% ipython --no-banner

In [1]: import numpy as np

In [2]: np.set_printoptions(precision=3, suppress=True, linewidth=100, floatmode="fixed")

In [3]: def rnd(a):
   ...:     return np.round(a, 3) + 0
   ...: 

In [4]: E = np.load("dump.npy")

In [5]: E
Out[5]: 
array([[1.000, 0.000, 0.000, 0.000],
       [0.000, 1.000, 0.000, 0.000],
       [0.000, 0.000, 0.500, 0.500],
       [0.000, 0.000, 0.500, 0.500]])

In [6]: x = np.array([-2, 2, -2, 0])

In [7]: (x - E @ x) @ (E @ x)
Out[7]: np.float64(0.0)

In [8]: np.eye(4) - E
Out[8]: 
array([[ 0.000,  0.000,  0.000,  0.000],
       [ 0.000,  0.000,  0.000,  0.000],
       [ 0.000,  0.000,  0.500, -0.500],
       [ 0.000,  0.000, -0.500,  0.500]])

In [9]: rnd(np.linalg.eigvalsh(2 * E - np.eye(4)))
Out[9]: array([-1.000,  1.000,  1.000,  1.000])

In [10]: sv = 20 * 0.2 ** np.arange(3)

In [11]: O, _ = np.linalg.qr(np.array([[-0.9, 1.1, -0.5], [0.9, -1.5, 0.2], [-0.9, -1.3, -0.9]]))

In [12]: rng = np.random.default_rng(89)

In [13]: M = rng.normal(size=(14, 3)) * sv @ O

In [14]: print(rnd(M))
[[  4.782  -3.337   8.530]
 [ -1.424  -0.237  -6.904]
 [ -5.954   2.604  -8.046]
 [ 13.270  -6.924  10.545]
 [ -1.510   1.342  -2.474]
 [ -8.391   6.975   0.192]
 [  2.478  -2.730  -0.343]
 [  6.713  -2.976  13.084]
 [-10.591   4.755 -18.119]
 [ -7.150   5.935  -8.018]
 [  1.520   1.159   3.950]
 [ 26.622 -14.756  36.900]
 [  7.722  -2.880   6.240]
 [ 12.064  -7.446   6.906]]

In [15]: O, R = np.linalg.qr(M)

In [16]: rnd(O.T @ O)
Out[16]: 
array([[1.000, 0.000, 0.000],
       [0.000, 1.000, 0.000],
       [0.000, 0.000, 1.000]])

In [17]: np.trace(O @ O.T)
Out[17]: np.float64(3.0)

In [18]: O.shape, R.shape
Out[18]: ((14, 3), (3, 3))

In [19]: rnd(O @ R)
Out[19]: 
array([[  4.782,  -3.337,   8.530],
       [ -1.424,  -0.237,  -6.904],
       [ -5.954,   2.604,  -8.046],
       [ 13.270,  -6.924,  10.545],
       [ -1.510,   1.342,  -2.474],
       [ -8.391,   6.975,   0.192],
       [  2.478,  -2.730,  -0.343],
       [  6.713,  -2.976,  13.084],
       [-10.591,   4.755, -18.119],
       [ -7.150,   5.935,  -8.018],
       [  1.520,   1.159,   3.950],
       [ 26.622, -14.756,  36.900],
       [  7.722,  -2.880,   6.240],
       [ 12.064,  -7.446,   6.906]])

In [20]: np.allclose(R.T @ R, M.T @ M)
Out[20]: True

In [21]: cov = np.cov(M, rowvar=False)

In [22]: rnd(np.polyfit(M[:, 1], M[:, 0], 1))
Out[22]: array([-1.678,  0.649])

In [23]: rnd(M.std(axis=0))
Out[23]: array([ 9.727,  5.662, 12.540])

In [24]: np.argsort(-M.std(axis=0).round(6), kind="stable")
Out[24]: array([2, 0, 1])

In [25]: print(cov.shape)
(3, 3)

In [26]: A2 = E / np.linalg.norm(E, axis=1, keepdims=True)

In [27]: cov = A2 @ A2.T

In [28]: print(np.degrees(np.arccos(np.clip(cov[2, 1], -1, 1))))
90.0

In [29]: W0 = np.array([[0, 0, 0, 0, 0, 0],
    ...:     [0, 0, 0, 0, 0, 0],
    ...:     [0, 0, 0, 0, 0, 0],
    ...:     [0, -1, 2, 0, -2, 4],
    ...:     [-2, 1, 1, -4, 2, 2],
    ...:     [-2, -2, -1, -4, -4, -2]])

In [30]: A2 = W0 + rng.integers(-2, 3, (6, 3)) @ rng.integers(-2, 3, (3, 6))

In [31]: A2
Out[31]: 
array([[  1,   1,  -2,  -4,   1,   0],
       [ -2,   0,   0,   4,   2,   2],
       [ -4,   1,  -4,   1,   2,   5],
       [  4,  -3,   8,   1,  -6,  -2],
       [  0,  -1,   5,  -4,  -4,  -2],
       [  2,   0,  -3, -11,   0,  -4]])

In [32]: A2 - W0
Out[32]: 
array([[ 1,  1, -2, -4,  1,  0],
       [-2,  0,  0,  4,  2,  2],
       [-4,  1, -4,  1,  2,  5],
       [ 4, -2,  6,  1, -4, -6],
       [ 2, -2,  4,  0, -6, -4],
       [ 4,  2, -2, -7,  4, -2]])

In [33]: np.abs(A2 - W0).sum(axis=1)
Out[33]: array([ 9, 10, 17, 23, 18, 21])

In [34]: np.linalg.matrix_rank(A2 - W0, tol=1e-8)
Out[34]: np.int64(3)

In [35]: Uu, sv, vt = np.linalg.svd(W0, full_matrices=False)

In [36]: np.abs(Uu[:, 0]).round(6).argmax()
Out[36]: np.int64(5)

In [37]: print(rnd(Uu.T @ W0 @ vt.T))
[[6.828 0.000 0.000 0.000 0.000 0.000]
 [0.000 5.638 0.000 0.000 0.000 0.000]
 [0.000 0.000 4.647 0.000 0.000 0.000]
 [0.000 0.000 0.000 0.000 0.000 0.000]
 [0.000 0.000 0.000 0.000 0.000 0.000]
 [0.000 0.000 0.000 0.000 0.000 0.000]]

In [38]: rnd(sv / sv[0])
Out[38]: array([1.000, 0.826, 0.681, 0.000, 0.000, 0.000])

In [39]: rnd(vt @ vt.T)
Out[39]: 
array([[1.000, 0.000, 0.000, 0.000, 0.000, 0.000],
       [0.000, 1.000, 0.000, 0.000, 0.000, 0.000],
       [0.000, 0.000, 1.000, 0.000, 0.000, 0.000],
       [0.000, 0.000, 0.000, 1.000, 0.000, 0.000],
       [0.000, 0.000, 0.000, 0.000, 1.000, 0.000],
       [0.000, 0.000, 0.000, 0.000, 0.000, 1.000]])

In [40]: np.sqrt((sv ** 2).sum()), rnd(np.linalg.norm(W0))
Out[40]: (np.float64(10.0), np.float64(10.0))

In [41]: rank = np.linalg.matrix_rank(W0)

In [42]: rank
Out[42]: np.int64(3)

In [43]: ns = np.linalg.svd(W0)[2][rank:].T

In [44]: np.allclose(W0 @ ns, 0)
Out[44]: True

In [45]: rnd(ns @ ns.T)
Out[45]: 
array([[ 0.800,  0.000,  0.000, -0.400,  0.000,  0.000],
       [ 0.000,  0.800,  0.000,  0.000, -0.400,  0.000],
       [ 0.000,  0.000,  0.800,  0.000,  0.000, -0.400],
       [-0.400,  0.000,  0.000,  0.200,  0.000,  0.000],
       [ 0.000, -0.400,  0.000,  0.000,  0.200,  0.000],
       [ 0.000,  0.000, -0.400,  0.000,  0.000,  0.200]])

In [46]: print(ns.shape)
(6, 3)

In [47]: [int(np.linalg.matrix_rank(np.delete(W0, i, axis=0))) for i in range(6)]
Out[47]: [3, 3, 3, 2, 2, 2]

In [48]: [int(np.linalg.matrix_rank(W0[:, :j + 1])) for j in range(6)]
Out[48]: [1, 2, 3, 3, 3, 3]

In [49]: [round(float(x), 3) for x in np.linalg.svd(W0, compute_uv=False)[:3]]
Out[49]: [6.828, 5.638, 4.647]

In [50]: np.argsort(-np.linalg.norm(W0, axis=0).round(6), kind="stable")[:3]
Out[50]: array([3, 4, 5])

In [51]: np.linalg.cond(W0) > 100
Out[51]: np.True_

In [52]: np.linalg.matrix_rank(W0, rtol=0.1)
Out[52]: np.int64(3)

In [53]: Uu, sv, vt = np.linalg.svd(W0)

In [54]: rnd(sv)
Out[54]: array([6.828, 5.638, 4.647, 0.000, 0.000, 0.000])

In [55]: np.argmax(sv[:-1] / (sv[1:] + 1e-6)) + 1
Out[55]: np.int64(3)

In [56]: A2 = Uu[:, :3] @ np.diag(sv[:3]) @ vt[:3]

In [57]: np.linalg.matrix_rank(A2)
Out[57]: np.int64(3)

In [58]: rnd(np.linalg.norm(W0 - A2) / np.linalg.norm(W0))
Out[58]: np.float64(0.0)

In [59]: arr = np.loadtxt("m.csv", delimiter=",")

In [60]: arr
Out[60]: 
array([[0.000, 0.000, 0.000, 3.000],
       [0.000, 0.000, 3.000, 0.000],
       [0.000, 3.000, 0.000, 0.000],
       [3.000, 0.000, 0.000, 0.000]])

In [61]: w, V = np.linalg.eigh(arr)

In [62]: x = np.array([0, 1, 1, 2])

In [63]: rnd(V * np.maximum(w, 0) @ V.T)
Out[63]: 
array([[1.500, 0.000, 0.000, 1.500],
       [0.000, 1.500, 1.500, 0.000],
       [0.000, 1.500, 1.500, 0.000],
       [1.500, 0.000, 0.000, 1.500]])

In [64]: print(rnd(np.linalg.eigvalsh(arr[1:, 1:])))
[-3.000  0.000  3.000]

In [65]: np.abs(arr).sum(axis=1).max(), np.abs(w).max()
Out[65]: (np.float64(3.0), np.float64(3.0))
